$ ipython --no-banner

In [1]: import numpy as np

In [2]: np.set_printoptions(precision=3, suppress=True, linewidth=200, floatmode="fixed")

In [3]: tidy = lambda a: np.round(a, 3) + 0

In [4]: W0 = np.array([[0, 5, 0, 5, 3, -1, 0, 5, 5, 0],
   ...:     [4, 5, 4, 0, -1, 4, -4, 2, 1, 2],
   ...:     [2, 2, -5, 1, 4, 5, -1, 5, 2, -5],
   ...:     [-4, -5, -5, 0, -3, -4, -4, -2, 2, -4],
   ...:     [-5, 5, -5, 1, -3, 2, -3, 4, -3, 5],
   ...:     [0, -3, 3, 0, -1, -3, 4, -5, 1, 5],
   ...:     [-2, -5, 1, -1, -3, -4, 0, 0, -3, -3],
   ...:     [0, -5, 5, -5, 2, 4, -4, 5, -1, 1],
   ...:     [-2, -1, -4, 3, -3, -4, -1, 1, 5, -3],
   ...:     [-2, -1, 1, -2, 2, 4, -2, 3, 1, -5]])

In [5]: W0
Out[5]: 
array([[ 0,  5,  0,  5,  3, -1,  0,  5,  5,  0],
       [ 4,  5,  4,  0, -1,  4, -4,  2,  1,  2],
       [ 2,  2, -5,  1,  4,  5, -1,  5,  2, -5],
       [-4, -5, -5,  0, -3, -4, -4, -2,  2, -4],
       [-5,  5, -5,  1, -3,  2, -3,  4, -3,  5],
       [ 0, -3,  3,  0, -1, -3,  4, -5,  1,  5],
       [-2, -5,  1, -1, -3, -4,  0,  0, -3, -3],
       [ 0, -5,  5, -5,  2,  4, -4,  5, -1,  1],
       [-2, -1, -4,  3, -3, -4, -1,  1,  5, -3],
       [-2, -1,  1, -2,  2,  4, -2,  3,  1, -5]])

In [6]: np.trace(W0)
Out[6]: np.int64(-1)

In [7]: np.allclose(W0, W0.T)
Out[7]: False

In [8]: np.allclose(W0 @ W0.T, W0.T @ W0)
Out[8]: False

In [9]: (W0 - W0.T) / 2
Out[9]: 
array([[ 0.000,  0.500, -1.000,  4.500,  4.000, -0.500,  1.000,  2.500,  3.500,  1.000],
       [-0.500,  0.000,  1.000,  2.500, -3.000,  3.500,  0.500,  3.500,  1.000,  1.500],
       [ 1.000, -1.000,  0.000,  3.000,  4.500,  1.000, -1.000,  0.000,  3.000, -3.000],
       [-4.500, -2.500, -3.000,  0.000, -2.000, -2.000, -1.500,  1.500, -0.500, -1.000],
       [-4.000,  3.000, -4.500,  2.000,  0.000,  1.500,  0.000,  1.000,  0.000,  1.500],
       [ 0.500, -3.500, -1.000,  2.000, -1.500,  0.000,  4.000, -4.500,  2.500,  0.500],
       [-1.000, -0.500,  1.000,  1.500,  0.000, -4.000,  0.000,  2.000, -1.000, -0.500],
       [-2.500, -3.500,  0.000, -1.500, -1.000,  4.500, -2.000,  0.000, -1.000, -1.000],
       [-3.500, -1.000, -3.000,  0.500,  0.000, -2.500,  1.000,  1.000,  0.000, -2.000],
       [-1.000, -1.500,  3.000,  1.000, -1.500, -0.500,  0.500,  1.000,  2.000,  0.000]])

In [10]: np.linalg.matrix_power(W0, 2)
Out[10]: 
array([[-25, -12, -18,  -7, -33,   9, -78,  47,  25, -10],
       [ 35,  43,  21,  16,  39,  50, -18,  43,  57,   6],
       [-18,  -7,  34,   1, -39, -34, -11, -10,   0,  97],
       [ -3, -26, -18,   0, -20, -51,  32, -67, -10,   4],
       [ 23, -43,  95, -69,   0,  44, -25, -32, -22,  23],
       [-21,  -6, -51,  16,   6, -10,   9,  11,   6, -86],
       [ 13, -25,  -8, -15,  22,  -3,  25, -17, -28, -22],
       [  8,   3,   8, -19,  57,  61,  24,  40,  -4,  30],
       [-11, -43, -15,   0, -33, -52, -14, -29,  16, -25],
       [  8,  -6,   7,  -7,  -6,  -1,  18, -14, -12,  62]])

In [11]: f = np.array([-3, -3, 0, -2, 4, 3, -3, 8, -4, -1])

In [12]: Y = W0 + np.outer(f, np.eye(10)[3])

In [13]: np.linalg.matrix_rank(np.linalg.inv(Y) - np.linalg.inv(W0), tol=1e-8)
Out[13]: np.int64(1)

In [14]: Y
Out[14]: 
array([[ 0.000,  5.000,  0.000,  2.000,  3.000, -1.000,  0.000,  5.000,  5.000,  0.000],
       [ 4.000,  5.000,  4.000, -3.000, -1.000,  4.000, -4.000,  2.000,  1.000,  2.000],
       [ 2.000,  2.000, -5.000,  1.000,  4.000,  5.000, -1.000,  5.000,  2.000, -5.000],
       [-4.000, -5.000, -5.000, -2.000, -3.000, -4.000, -4.000, -2.000,  2.000, -4.000],
       [-5.000,  5.000, -5.000,  5.000, -3.000,  2.000, -3.000,  4.000, -3.000,  5.000],
       [ 0.000, -3.000,  3.000,  3.000, -1.000, -3.000,  4.000, -5.000,  1.000,  5.000],
       [-2.000, -5.000,  1.000, -4.000, -3.000, -4.000,  0.000,  0.000, -3.000, -3.000],
       [ 0.000, -5.000,  5.000,  3.000,  2.000,  4.000, -4.000,  5.000, -1.000,  1.000],
       [-2.000, -1.000, -4.000, -1.000, -3.000, -4.000, -1.000,  1.000,  5.000, -3.000],
       [-2.000, -1.000,  1.000, -3.000,  2.000,  4.000, -2.000,  3.000,  1.000, -5.000]])

In [15]: def softmax(z):
    ...:     e = np.exp(z - z.max(axis=-1, keepdims=True))
    ...:     return e / e.sum(axis=-1, keepdims=True)
    ...: 

In [16]: print(tidy(softmax(10 * W0[6])))
[0.000 0.000 1.000 0.000 0.000 0.000 0.000 0.000 0.000 0.000]

In [17]: scores = W0 @ W0.T / np.sqrt(10)

In [18]: tidy(softmax(scores)[6] @ W0)
Out[18]: array([-2.017, -5.000,  0.948, -0.991, -3.000, -4.000, -0.035, -0.017, -2.957, -3.009])

In [19]: tidy(softmax(scores))
Out[19]: 
array([[1.000, 0.000, 0.000, 0.000, 0.000, 0.000, 0.000, 0.000, 0.000, 0.000],
       [0.000, 1.000, 0.000, 0.000, 0.000, 0.000, 0.000, 0.000, 0.000, 0.000],
       [0.000, 0.000, 1.000, 0.000, 0.000, 0.000, 0.000, 0.000, 0.000, 0.000],
       [0.000, 0.000, 0.000, 1.000, 0.000, 0.000, 0.000, 0.000, 0.000, 0.000],
       [0.000, 0.000, 0.000, 0.000, 1.000, 0.000, 0.000, 0.000, 0.000, 0.000],
       [0.000, 0.000, 0.000, 0.000, 0.000, 1.000, 0.000, 0.000, 0.000, 0.000],
       [0.000, 0.000, 0.000, 0.009, 0.000, 0.000, 0.991, 0.000, 0.000, 0.000],
       [0.000, 0.000, 0.000, 0.000, 0.000, 0.000, 0.000, 1.000, 0.000, 0.000],
       [0.000, 0.000, 0.000, 0.055, 0.000, 0.000, 0.000, 0.000, 0.945, 0.000],
       [0.000, 0.000, 0.040, 0.000, 0.000, 0.000, 0.000, 0.021, 0.000, 0.939]])

In [20]: tidy(softmax(scores + np.triu(np.full(scores.shape, -np.inf), 1)))
Out[20]: 
array([[1.000, 0.000, 0.000, 0.000, 0.000, 0.000, 0.000, 0.000, 0.000, 0.000],
       [0.000, 1.000, 0.000, 0.000, 0.000, 0.000, 0.000, 0.000, 0.000, 0.000],
       [0.000, 0.000, 1.000, 0.000, 0.000, 0.000, 0.000, 0.000, 0.000, 0.000],
       [0.000, 0.000, 0.000, 1.000, 0.000, 0.000, 0.000, 0.000, 0.000, 0.000],
       [0.000, 0.000, 0.000, 0.000, 1.000, 0.000, 0.000, 0.000, 0.000, 0.000],
       [0.000, 0.000, 0.000, 0.000, 0.000, 1.000, 0.000, 0.000, 0.000, 0.000],
       [0.000, 0.000, 0.000, 0.009, 0.000, 0.000, 0.991, 0.000, 0.000, 0.000],
       [0.000, 0.000, 0.000, 0.000, 0.000, 0.000, 0.000, 1.000, 0.000, 0.000],
       [0.000, 0.000, 0.000, 0.055, 0.000, 0.000, 0.000, 0.000, 0.945, 0.000],
       [0.000, 0.000, 0.040, 0.000, 0.000, 0.000, 0.000, 0.021, 0.000, 0.939]])

In [21]: G = W0.T @ W0

In [22]: tidy(np.linalg.eigvalsh(G)[::-1])
Out[22]: array([336.013, 259.531, 207.313, 135.532,  64.417,  39.604,  25.354,  11.802,   5.114,   0.321])

In [23]: tidy(np.linalg.svd(W0, compute_uv=False) ** 2)
Out[23]: array([336.013, 259.531, 207.313, 135.532,  64.417,  39.604,  25.354,  11.802,   5.114,   0.321])

In [24]: np.trace(G), (W0 ** 2).sum()
Out[24]: (np.int64(1085), np.int64(1085))

In [25]: np.linalg.matrix_rank(G)
Out[25]: np.int64(10)

In [26]: G
Out[26]: 
array([[ 73,  33,  55,  -3,  39,  40,  19,  -2,   9,  11],
       [ 33, 165, -26,  61,  27,  64,  -6,  61,  20,  48],
       [ 55, -26, 143, -50,  24,  28,  18, -18, -25,  52],
       [ -3,  61, -50,  66,  -4, -34,  17,   6,  45,  -1],
       [ 39,  27,  24,  -4,  71,  62,   8,  45,  18, -20],
       [ 40,  64,  28, -34,  62, 135, -43,  87, -16,   2],
       [ 19,  -6,  18,  17,   8, -43,  79, -64,  -4,  27],
       [ -2,  61, -18,   6,  45,  87, -64, 134,  19, -31],
       [  9,  20, -25,  45,  18, -16,  -4,  19,  80, -38],
       [ 11,  48,  52,  -1, -20,   2,  27, -31, -38, 139]])

In [27]: Y = W0 / np.linalg.norm(W0, axis=1, keepdims=True)

In [28]: G = Y @ Y.T

In [29]: np.argwhere(np.triu(np.abs(G) > 0.95, 1))
Out[29]: array([], shape=(0, 2), dtype=int64)

In [30]: print((G - 2 * np.eye(10)).round(6).argmax(axis=1))
[2 0 9 8 1 6 3 9 3 2]

In [31]: tidy(np.degrees(np.arccos(np.clip(G[6, 8], -1, 1))))
Out[31]: np.float64(75.173)

In [32]: Y = np.array([[2, 0, 0, -3, -2, 2, -2, 3, 3, -2, 0],
    ...:     [-2, 3, -3, -3, 2, 1, 2, 2, 1, 3, 0],
    ...:     [1, -1, 1, 0, -1, 2, 1, 1, -3, 3, -3],
    ...:     [-3, -1, 2, 3, -3, -1, -2, 1, 2, 3, -2]])

In [33]: F = Y.T @ Y

In [34]: F
Out[34]: 
array([[ 18,  -4,   1,  -9,   0,   7,  -1,   0,  -5, -16,   3],
       [ -4,  11, -12, -12,  10,   2,   7,   4,   4,   3,   5],
       [  1, -12,  14,  15, -13,  -3,  -9,  -3,  -2,   0,  -7],
       [ -9, -12,  15,  27,  -9, -12,  -6, -12,  -6,   6,  -6],
       [  0,  10, -13,  -9,  18,  -1,  13,  -6,  -7,  -2,   9],
       [  7,   2,  -3, -12,  -1,  10,   2,   9,  -1,   2,  -4],
       [ -1,   7,  -9,  -6,  13,   2,  13,  -3, -11,   7,   1],
       [  0,   4,  -3, -12,  -6,   9,  -3,  15,  10,   6,  -5],
       [ -5,   4,  -2,  -6,  -7,  -1, -11,  10,  23,  -6,   5],
       [-16,   3,   0,   6,  -2,   2,   7,   6,  -6,  31, -15],
       [  3,   5,  -7,  -6,   9,  -4,   1,  -5,   5, -15,  13]])

In [35]: print(tidy(np.linalg.norm(F, 2) / np.linalg.norm(F)))
0.671

In [36]: [round(float(x), 3) for x in np.linalg.svd(F, compute_uv=False)[:3]]
Out[36]: [67.097, 50.978, 44.295]

In [37]: np.linalg.cond(F) > 100
Out[37]: np.True_

In [38]: np.unique(F.round(6), axis=0).shape
Out[38]: (11, 11)

In [39]: np.allclose(F[:-1].T @ np.linalg.lstsq(F[:-1].T, F[-1])[0], F[-1])
Out[39]: True

In [40]: print(tidy(F @ np.linalg.pinv(F) @ F))
[[ 18.000  -4.000   1.000  -9.000   0.000   7.000  -1.000   0.000  -5.000 -16.000   3.000]
 [ -4.000  11.000 -12.000 -12.000  10.000   2.000   7.000   4.000   4.000   3.000   5.000]
 [  1.000 -12.000  14.000  15.000 -13.000  -3.000  -9.000  -3.000  -2.000   0.000  -7.000]
 [ -9.000 -12.000  15.000  27.000  -9.000 -12.000  -6.000 -12.000  -6.000   6.000  -6.000]
 [  0.000  10.000 -13.000  -9.000  18.000  -1.000  13.000  -6.000  -7.000  -2.000   9.000]
 [  7.000   2.000  -3.000 -12.000  -1.000  10.000   2.000   9.000  -1.000   2.000  -4.000]
 [ -1.000   7.000  -9.000  -6.000  13.000   2.000  13.000  -3.000 -11.000   7.000   1.000]
 [  0.000   4.000  -3.000 -12.000  -6.000   9.000  -3.000  15.000  10.000   6.000  -5.000]
 [ -5.000   4.000  -2.000  -6.000  -7.000  -1.000 -11.000  10.000  23.000  -6.000   5.000]
 [-16.000   3.000   0.000   6.000  -2.000   2.000   7.000   6.000  -6.000  31.000 -15.000]
 [  3.000   5.000  -7.000  -6.000   9.000  -4.000   1.000  -5.000   5.000 -15.000  13.000]]

In [41]: print(tidy(np.trace(np.linalg.pinv(F) @ F)))
4.0

In [42]: np.linalg.lstsq(F[:-1].T, F[-1])[2]
Out[42]: np.int32(4)

In [43]: J = np.array([[5, 5, 5, 5, 5],
    ...:     [5, 10, 10, 10, 10],
    ...:     [5, 10, 15, 15, 15],
    ...:     [5, 10, 15, 20, 20],
    ...:     [5, 10, 15, 20, 25]])

In [44]: x = np.array([-2, -1, -1, -1, 2])

In [45]: rhs = J @ x

In [46]: rhs
Out[46]: array([-15, -20, -20, -15,  -5])

In [47]: np.linalg.solve(J, rhs[:-1])
ValueError: solve1: Input operand 1 has a mismatch in its core dimension 0, with gufunc signature (m,m),(m)->(m) (size 4 is different from 5)


In [48]: print(tidy(np.linalg.solve(J, J[:, 0])))
[1.000 0.000 0.000 0.000 0.000]

In [49]: tidy(np.linalg.solve(J, rhs + J[:, 4]))
Out[49]: array([-2.000, -1.000, -1.000, -1.000,  3.000])

In [50]: mat = np.load("a.npy")

In [51]: mat
Out[51]: 
array([[-1,  0,  0,  0],
       [ 1, -2,  0,  0],
       [ 0,  0, -1,  0],
       [ 0,  0,  1, -2]])

In [52]: T = np.stack([mat, 5 * mat, mat[::-1]])

In [53]: T.shape
Out[53]: (3, 4, 4)

In [54]: np.linalg.matrix_rank(T)
Out[54]: array([4, 4, 4])

In [55]: print(tidy(np.linalg.det(T)))
[   4.000 2500.000    4.000]

In [56]: (T @ mat.T).shape
Out[56]: (3, 4, 4)

In [57]: tidy(np.linalg.norm(T, axis=(1, 2)))
Out[57]: array([ 3.464, 17.321,  3.464])

In [58]: print(np.einsum("bij,cij->bc", T, T))
[[ 12  60   0]
 [ 60 300   0]
 [  0   0  12]]

In [59]: th = np.radians(90)

In [60]: Rm = np.eye(4)

In [61]: Rm[3, 3] = Rm[1, 1] = np.cos(th)

In [62]: Rm[3, 1], Rm[1, 3] = -np.sin(th), np.sin(th)

In [63]: tidy(Rm)
Out[63]: 
array([[ 1.000,  0.000,  0.000,  0.000],
       [ 0.000,  0.000,  0.000,  1.000],
       [ 0.000,  0.000,  1.000,  0.000],
       [ 0.000, -1.000,  0.000,  0.000]])

In [64]: Y = mat @ Rm.T

In [65]: np.allclose(mat @ mat.T, Y @ Y.T)
Out[65]: True

In [66]: np.allclose(np.linalg.norm(mat, axis=1), np.linalg.norm(Y, axis=1))
Out[66]: True

In [67]: tidy(np.linalg.svd(mat, compute_uv=False)), tidy(np.linalg.svd(Y, compute_uv=False))
Out[67]: (array([2.288, 2.288, 0.874, 0.874]), array([2.288, 2.288, 0.874, 0.874]))

In [68]: K = np.loadtxt("w.csv", delimiter=",")

In [69]: print(K)
[[ -2.100   1.000  -1.000 -13.000  -0.900   1.100]
 [  1.200   2.000  -1.200   8.000  -1.000  -0.300]
 [  0.400  -1.300  -1.400   4.000  -0.500  -1.100]
 [  0.600  -0.500   0.400  -1.000  -0.700   0.500]
 [ -0.400   1.000   1.600  -7.000   1.200   1.100]
 [  0.400   1.400  -1.200   1.000   1.300   0.200]]

In [70]: Q, Rm = np.linalg.qr(K)

In [71]: Q.shape, Rm.shape
Out[71]: ((6, 6), (6, 6))

In [72]: tidy(abs(Rm[0, 0])), tidy(np.linalg.norm(K[:, 0]))
Out[72]: (np.float64(2.587), np.float64(2.587))

In [73]: tidy(np.trace(Q @ Q.T))
Out[73]: np.float64(6.0)

In [74]: np.allclose(Rm.T @ Rm, K.T @ K)
Out[74]: True

In [75]: print(np.allclose(K @ K.T, K.T @ K))
False

In [76]: x = np.array([0, 1, 1, 2, 2, 2])

In [77]: K * x
Out[77]: 
array([[ -0.000,   1.000,  -1.000, -26.000,  -1.800,   2.200],
       [  0.000,   2.000,  -1.200,  16.000,  -2.000,  -0.600],
       [  0.000,  -1.300,  -1.400,   8.000,  -1.000,  -2.200],
       [  0.000,  -0.500,   0.400,  -2.000,  -1.400,   1.000],
       [ -0.000,   1.000,   1.600, -14.000,   2.400,   2.200],
       [  0.000,   1.400,  -1.200,   2.000,   2.600,   0.400]])

In [78]: K @ np.eye(6)[1]
Out[78]: array([ 1.000,  2.000, -1.300, -0.500,  1.000,  1.400])

In [79]: (K @ x).argmax()
Out[79]: np.int64(1)
